$ ipython --no-banner

In [1]: import numpy as np

In [2]: np.set_printoptions(precision=3, suppress=True, linewidth=200)

In [3]: X = np.load("case9.npy")

In [4]: X
Out[4]: 
array([[-0.332,  0.119,  0.313,  0.039],
       [ 0.816,  1.836,  1.536,  2.285],
       [ 1.048,  0.572,  0.325,  1.502],
       [-1.117, -1.538, -1.119, -1.885],
       [ 0.226, -0.315,  0.711,  0.107],
       [ 1.157,  1.49 ,  1.736,  1.825],
       [ 0.598,  1.795,  1.171,  2.343],
       [-0.482, -0.592, -0.395, -1.03 ],
       [ 0.325,  1.089,  0.647,  1.334],
       [ 0.204, -0.067,  0.263, -0.018],
       [-1.207, -1.566, -1.275, -2.311],
       [ 0.384, -0.061, -0.091, -0.261],
       [-0.226, -0.772, -0.517, -1.104],
       [-0.043,  0.425,  0.364,  1.253],
       [ 1.111,  1.433,  1.076,  1.018],
       [-0.637,  0.464,  0.223,  0.815],
       [-0.981, -2.2  , -1.612, -2.125],
       [-1.062, -1.524, -1.646, -2.365],
       [ 0.306, -0.691, -0.237, -0.246],
       [ 0.59 ,  1.056,  0.99 ,  1.279],
       [-0.643, -1.925, -1.862, -2.006],
       [-0.762, -1.041, -0.124, -1.258],
       [-0.341, -1.161, -1.533, -1.756],
       [-0.323, -1.247, -0.971, -0.625],
       [ 0.157, -0.069,  0.045, -0.069],
       [ 0.901,  2.128,  1.719,  2.181],
       [ 1.242,  1.355,  0.925,  1.264],
       [-0.473, -0.615, -0.011, -1.026],
       [-0.743, -0.68 , -1.431, -1.023],
       [-0.565, -0.536, -0.827, -1.449],
       [-0.816, -0.786, -0.5  , -0.946],
       [-0.258,  0.536,  0.106, -0.093],
       [ 1.342,  1.667,  1.785,  2.077],
       [ 0.668,  1.228,  0.523,  1.099]])

In [5]: hat = X @ np.linalg.solve(X.T @ X, X.T)

In [6]: hat @ X[:, 1]
Out[6]: 
array([ 0.119,  1.836,  0.572, -1.538, -0.315,  1.49 ,  1.795, -0.592,  1.089, -0.067, -1.566, -0.061, -0.772,  0.425,  1.433,  0.464, -2.2  , -1.524, -0.691,  1.056, -1.925, -1.041, -1.161, -1.247,
       -0.069,  2.128,  1.355, -0.615, -0.68 , -0.536, -0.786,  0.536,  1.667,  1.228])

In [7]: np.linalg.matrix_rank(np.eye(34) - hat)
Out[7]: np.int64(30)

In [8]: np.round(np.linalg.eigvalsh(hat), 3) + 0
Out[8]: array([0., 0., 0., 0., 0., 0., 0., 0., 0., 0., 0., 0., 0., 0., 0., 0., 0., 0., 0., 0., 0., 0., 0., 0., 0., 0., 0., 0., 0., 0., 1., 1., 1., 1.])

In [9]: np.allclose(hat @ hat, hat)
Out[9]: True

In [10]: x = np.array([4, 9, 0, 6])

In [11]: rhs = X @ x

In [12]: np.round(np.linalg.lstsq(X, rhs)[0], 3) + 0
Out[12]: array([4., 9., 0., 6.])

In [13]: rng = np.random.default_rng(28)

In [14]: rhs = rhs + 0.05 * rng.normal(size=34)

In [15]: rhs
Out[15]: 
array([ -0.083,  33.505,  18.34 , -29.646,  -1.274,  29.034,  32.604, -13.495,  19.125,   0.082, -32.738,  -0.596, -14.441,  11.113,  23.535,   6.478, -36.503, -32.136,  -6.354,  19.535, -31.922,
       -20.077, -22.303, -16.28 ,  -0.373,  35.929,  24.664, -13.6  , -15.169, -15.708, -15.995,   3.185,  32.792,  20.281])

In [16]: c, *_ = np.linalg.lstsq(X, rhs)

In [17]: c.round()
Out[17]: array([ 4.,  9., -0.,  6.])

In [18]: round(np.linalg.norm(rhs - X @ c), 3)
Out[18]: np.float64(0.278)

In [19]: E = np.load("out0.npy")

In [20]: E
Out[20]: 
array([[3., 0., 0., 0., 0., 0., 0., 2., 0., 0., 2., 0., 0., 2., 0.],
       [0., 3., 0., 0., 0., 0., 0., 0., 0., 2., 0., 2., 2., 0., 2.],
       [0., 0., 3., 2., 2., 2., 2., 0., 2., 0., 0., 0., 0., 0., 0.],
       [0., 0., 2., 3., 2., 2., 2., 0., 2., 0., 0., 0., 0., 0., 0.],
       [0., 0., 2., 2., 3., 2., 2., 0., 2., 0., 0., 0., 0., 0., 0.],
       [0., 0., 2., 2., 2., 3., 2., 0., 2., 0., 0., 0., 0., 0., 0.],
       [0., 0., 2., 2., 2., 2., 3., 0., 2., 0., 0., 0., 0., 0., 0.],
       [2., 0., 0., 0., 0., 0., 0., 3., 0., 0., 2., 0., 0., 2., 0.],
       [0., 0., 2., 2., 2., 2., 2., 0., 3., 0., 0., 0., 0., 0., 0.],
       [0., 2., 0., 0., 0., 0., 0., 0., 0., 3., 0., 2., 2., 0., 2.],
       [2., 0., 0., 0., 0., 0., 0., 2., 0., 0., 3., 0., 0., 2., 0.],
       [0., 2., 0., 0., 0., 0., 0., 0., 0., 2., 0., 3., 2., 0., 2.],
       [0., 2., 0., 0., 0., 0., 0., 0., 0., 2., 0., 2., 3., 0., 2.],
       [2., 0., 0., 0., 0., 0., 0., 2., 0., 0., 2., 0., 0., 3., 0.],
       [0., 2., 0., 0., 0., 0., 0., 0., 0., 2., 0., 2., 2., 0., 3.]])

In [21]: U, s, Vt = np.linalg.svd(E, full_matrices=False)

In [22]: s
Out[22]: array([13., 11.,  9.,  1.,  1.,  1.,  1.,  1.,  1.,  1.,  1.,  1.,  1.,  1.,  1.])

In [23]: np.abs(Vt[0])
Out[23]: array([0.   , 0.   , 0.408, 0.408, 0.408, 0.408, 0.408, 0.   , 0.408, 0.   , 0.   , 0.   , 0.   , 0.   , 0.   ])

In [24]: np.round(np.sqrt((s ** 2).sum()), 3), round(np.linalg.norm(E), 3)
Out[24]: (np.float64(19.57), np.float64(19.57))

In [25]: s / s[0]
Out[25]: array([1.   , 0.846, 0.692, 0.077, 0.077, 0.077, 0.077, 0.077, 0.077, 0.077, 0.077, 0.077, 0.077, 0.077, 0.077])

In [26]: (s > 1e-8).sum()
Out[26]: np.int64(15)

In [27]: round(np.linalg.norm(E, "nuc"), 3)
Out[27]: np.float64(45.0)

In [28]: np.round(np.linalg.norm(E, 1), 3), np.round(np.linalg.norm(E, np.inf), 3)
Out[28]: (np.float64(13.0), np.float64(13.0))

In [29]: round(float(np.linalg.norm(E) ** 2 / np.linalg.norm(E, 2) ** 2), 3)
Out[29]: 2.266

In [30]: np.linalg.norm(E, axis=1).argmax()
Out[30]: np.int64(2)

In [31]: round(np.linalg.norm(E[2], 1), 3), np.round(np.linalg.norm(E[2], np.inf), 3)
Out[31]: (np.float64(13.0), np.float64(3.0))

In [32]: np.linalg.norm(E, axis=1)
Out[32]: array([4.583, 5.   , 5.385, 5.385, 5.385, 5.385, 5.385, 4.583, 5.385, 5.   , 4.583, 5.   , 5.   , 4.583, 5.   ])

In [33]: round(float(np.linalg.norm(E, 2)), 3)
Out[33]: 13.0
